$ ipython --no-banner

In [1]: import numpy as np

In [2]: from numpy import linalg as LA

In [3]: np.set_printoptions(precision=2, suppress=True, linewidth=120)

In [4]: rng = np.random.default_rng(87029)

In [5]: M = np.triu(rng.random((3, 3)) < 0.8, 1).astype(int)

In [6]: M = M + M.T

In [7]: print(M)
[[0 0 1]
 [0 0 1]
 [1 1 0]]

In [8]: left, sigma, VT = LA.svd(M)

In [9]: print(sigma)
[ 1.41  1.41 -0.  ]

In [10]: print(np.argmax(sigma[:-1] / (sigma[1:] + 1e-6)) + 1)
2

In [11]: A2 = left[:, :2] @ np.diag(sigma[:2]) @ VT[:2]

In [12]: print(round(LA.norm(M - A2) / LA.norm(M), 2))
0.0

In [13]: print(LA.matrix_rank(A2))
2

In [14]: print(np.abs(M - A2).max())
0.0

In [15]: rk = LA.matrix_rank(M)

In [16]: print(rk)
2

In [17]: null = LA.svd(M)[2][rk:].T

In [18]: print([int(LA.matrix_rank(M[:i])) for i in range(1, len(M) + 1)])
[1, 1, 2]

In [19]: J = np.load("layer1.npy")

In [20]: print(J)
[[-2.05  1.79  2.05  2.52 -1.35 -0.85]
 [-1.98  2.09  1.76  1.88 -1.41 -1.01]
 [-1.58  1.66  2.69  2.29 -1.04 -0.68]
 [-1.69  1.83  1.99  1.83 -1.7  -0.83]
 [-1.7   1.62  1.68  2.18 -1.08 -1.49]
 [-1.77  2.06  2.19  2.22 -1.55 -1.1 ]
 [-1.86 -0.21  0.34 -0.72  1.75 -0.95]
 [-1.6   0.02  0.62 -1.05  1.5  -0.71]
 [-2.59  0.36  0.01 -1.14  2.43 -1.18]
 [-2.19  0.23 -0.22 -0.83  1.87 -1.11]
 [-2.27 -0.14 -0.26 -0.38  2.11 -0.54]
 [-1.38 -0.45 -0.39 -0.74  2.03 -0.94]
 [ 0.12  0.78 -1.14 -2.41  0.9   2.08]
 [-0.01  0.81 -1.45 -1.59  0.85  2.02]
 [ 0.1   0.69 -1.09 -2.18  0.83  2.03]
 [-0.3   1.07 -1.48 -1.51  0.91  2.56]
 [-0.52  0.92 -0.84 -1.94  0.94  1.55]
 [-0.03  1.54 -0.64 -2.16  0.62  2.56]]

In [21]: Z = J[[8, 17]].astype(float)

In [22]: for _ in range(4):
    ...:     z = LA.norm(J[:, None] - Z, axis=-1).argmin(axis=1)
    ...:     Z = np.array([J[z == j].mean(axis=0) for j in range(2)])
    ...: 

In [23]: print(z)
[0 0 0 0 0 0 0 0 0 0 0 0 1 1 1 1 1 1]

In [24]: print(Z)
[[-1.89  0.9   1.04  0.67  0.3  -0.95]
 [-0.11  0.97 -1.11 -1.96  0.84  2.13]]

In [25]: Xc = J - J.mean(axis=0)

In [26]: left, sigma, VT = LA.svd(Xc, full_matrices=False)

In [27]: print(LA.matrix_rank(Xc))
6

In [28]: print((np.sign(left[:, 0]) == np.sign(left[0, 0])).astype(int))
[1 1 1 1 1 1 0 0 0 0 0 0 0 0 0 0 0 0]

In [29]: print(np.round(Xc.mean(axis=0), 2) + 0)
[0. 0. 0. 0. 0. 0.]

In [30]: print(np.abs(VT[0]).argmax())
3

In [31]: print(VT[0] * np.sign(VT[0, np.abs(VT[0]).argmax()]))
[-0.21  0.17  0.47  0.62 -0.38 -0.41]

In [32]: O, r_ = LA.qr(J)

In [33]: print(np.round(np.trace(O @ O.T), 2))
6.0

In [34]: print(np.allclose(r_.T @ r_, J.T @ J))
True

In [35]: print(np.abs(np.diag(r_)))
[6.67 4.17 4.68 2.74 0.94 1.41]

In [36]: A = np.load("w.npy")

In [37]: print(A)
[[1.   0.5  0.25 0.12 0.06]
 [0.5  1.   0.5  0.25 0.12]
 [0.25 0.5  1.   0.5  0.25]
 [0.12 0.25 0.5  1.   0.5 ]
 [0.06 0.12 0.25 0.5  1.  ]]

In [38]: # equal to its transpose

In [39]: left, sigma, VT = LA.svd(M)

In [40]: evecs = VT[:(sigma > 1e-8).sum()]

In [41]: x0 = M[2] + -2 * M[1] + rng.integers(2) * np.eye(3)[2]

In [42]: print(x0)
[ 1.  1. -2.]

In [43]: print(np.allclose(evecs.T @ evecs @ x0, x0))
True

In [44]: print(LA.matrix_rank(np.vstack([M, x0])))
2
